$ python -q
>>> import numpy as np
>>> np.set_printoptions(precision=2, suppress=True, linewidth=120, sign=" ")
>>> tidy = lambda a: np.round(a, 2) + 0
>>> arr = np.loadtxt("case15.csv", delimiter=",")
>>> arr
array([[ 6.31, -7.13, -5.89],
       [ 5.68, -5.91, -5.42],
       [ 6.27, -5.  , -7.4 ],
       [ 5.83, -6.11, -5.45],
       [ 5.51, -7.17, -6.45],
       [ 3.98, -4.55, -6.19],
       [ 5.87, -7.63, -7.22],
       [ 7.1 , -5.74, -6.98],
       [ 6.07, -7.84, -6.35],
       [ 6.58, -7.76, -6.87],
       [ 5.03, -5.99, -8.3 ],
       [ 6.17, -6.21, -7.26],
       [ 5.9 , -4.41, -5.43],
       [ 5.95, -5.4 , -7.89],
       [ 6.54, -7.63, -5.  ],
       [ 6.05, -7.08, -4.92],
       [ 5.85, -6.03, -5.68],
       [ 7.44, -5.27, -5.5 ],
       [ 7.48, -6.18, -4.26],
       [ 6.46, -5.54, -4.94],
       [ 7.01, -5.7 , -6.51],
       [ 7.14, -5.46, -6.37],
       [ 4.02, -4.92, -5.73],
       [ 6.04, -5.83, -5.23],
       [ 4.73, -5.79, -6.64],
       [ 3.99, -6.88, -6.11],
       [ 5.34, -6.85, -7.91]])
>>> C2 = np.cov(arr, rowvar=False)
>>> tidy(C2)
array([[ 0.93, -0.1 ,  0.21],
       [-0.1 ,  0.96,  0.04],
       [ 0.21,  0.04,  1.06]])
>>> np.median(arr, axis=0)
array([ 6.04, -5.99, -6.19])
>>> tidy(np.corrcoef(arr.T))
array([[ 1.  , -0.11,  0.21],
       [-0.11,  1.  ,  0.04],
       [ 0.21,  0.04,  1.  ]])
>>> Ac = arr - arr.mean(axis=0)
>>> V = np.linalg.svd(Ac)[2][:1]
>>> M2 = Ac - Ac @ V.T @ V
>>> tidy(np.linalg.norm(M2) / np.linalg.norm(Ac))
np.float64(0.77)
>>> tidy(M2.std(axis=0))
array([ 0.67,  0.96,  0.55])
>>> tidy(np.cov(Ac @ V.T, rowvar=False))
np.float64(1.21)
>>> Uu, sig, Vt = np.linalg.svd(arr, full_matrices=False)
>>> tidy(np.abs(Vt[0]))
array([ 0.56,  0.58,  0.59])
>>> tidy(sig / sig[0])
array([ 1.  ,  0.1 ,  0.08])
>>> (sig > 1e-8).sum()
np.int64(3)
>>> tidy(Uu.T @ arr @ Vt.T)
array([[ 55.15,   0.  ,   0.  ],
       [  0.  ,   5.62,   0.  ],
       [  0.  ,   0.  ,   4.54]])
>>> tidy(np.sqrt((sig ** 2).sum())), tidy(np.linalg.norm(arr))
(np.float64(55.62), np.float64(55.62))
>>> tidy(sig)
array([ 55.15,   5.62,   4.54])
>>> tidy(Vt @ Vt.T)
array([[ 1.,  0.,  0.],
       [ 0.,  1.,  0.],
       [ 0.,  0.,  1.]])
>>> tidy(Uu.T @ Uu)
array([[ 1.,  0.,  0.],
       [ 0.,  1.,  0.],
       [ 0.,  0.,  1.]])
>>> basis = arr[[6, 24]].astype(float)
>>> for _ in range(6):
...     lab = np.linalg.norm(arr[:, None] - basis, axis=-1).argmin(axis=1)
...     basis = np.array([arr[lab == j].mean(axis=0) for j in range(2)])
... 
>>> lab
array([ 0,  1,  1,  1,  0,  1,  0,  1,  0,  0,  0,  0,  1,  1,  0,  0,  1,  1,  1,  1,  1,  1,  1,  1,  1,  0,  0])
>>> np.abs(basis[1] - basis[0]).argmax()
np.int64(1)
>>> tidy(basis[1] - basis[0])
array([ 0.29,  1.62,  0.59])
>>> tidy(basis)
array([[ 5.77, -7.11, -6.57],
       [ 6.06, -5.49, -5.98]])
>>> Ac = arr - arr.mean(axis=0)
>>> Uu, sig, Vt = np.linalg.svd(Ac, full_matrices=False)
>>> tidy(sig ** 2 / (sig ** 2).sum())
array([ 0.41,  0.34,  0.25])
>>> tidy(sig)
array([ 5.62,  5.12,  4.34])
>>> mat = np.load("test0.npy")
>>> mat
array([[ -2,   7,   6,  -1,   6,  -4],
       [ -7,   3,  12,   1,  12,   1],
       [-16,  -1,  20,  -5,  14,  -2],
       [-22,   1,  17, -10,  18, -11],
       [-29,   5,  26,  -8,  27,  -2],
       [-31,  12,  21,   1,  35, -10],
       [-34,   9,  29,   2,  36, -17],
       [-41,   6,  37,  -2,  39, -17],
       [-39,  14,  30,  -3,  40, -19],
       [-31,   5,  25,  -8,  47, -12],
       [-23,   9,  23,  -9,  56,  -3],
       [-19,   4,  17,  -7,  60,   1]])
>>> basis = mat[[8, 7]].astype(float)
>>> for _ in range(3):
...     lab = np.linalg.norm(mat[:, None] - basis, axis=-1).argmin(axis=1)
...     basis = np.array([mat[lab == j].mean(axis=0) for j in range(2)])
... 
>>> lab
array([ 0,  0,  1,  1,  1,  0,  1,  1,  1,  0,  0,  0])
>>> tidy(basis)
array([[-18.83,   6.67,  17.33,  -3.83,  36.  ,  -4.5 ],
       [-30.17,   5.67,  26.5 ,  -4.33,  29.  , -11.33]])
>>> np.bincount(lab)
array([ 6,  6])
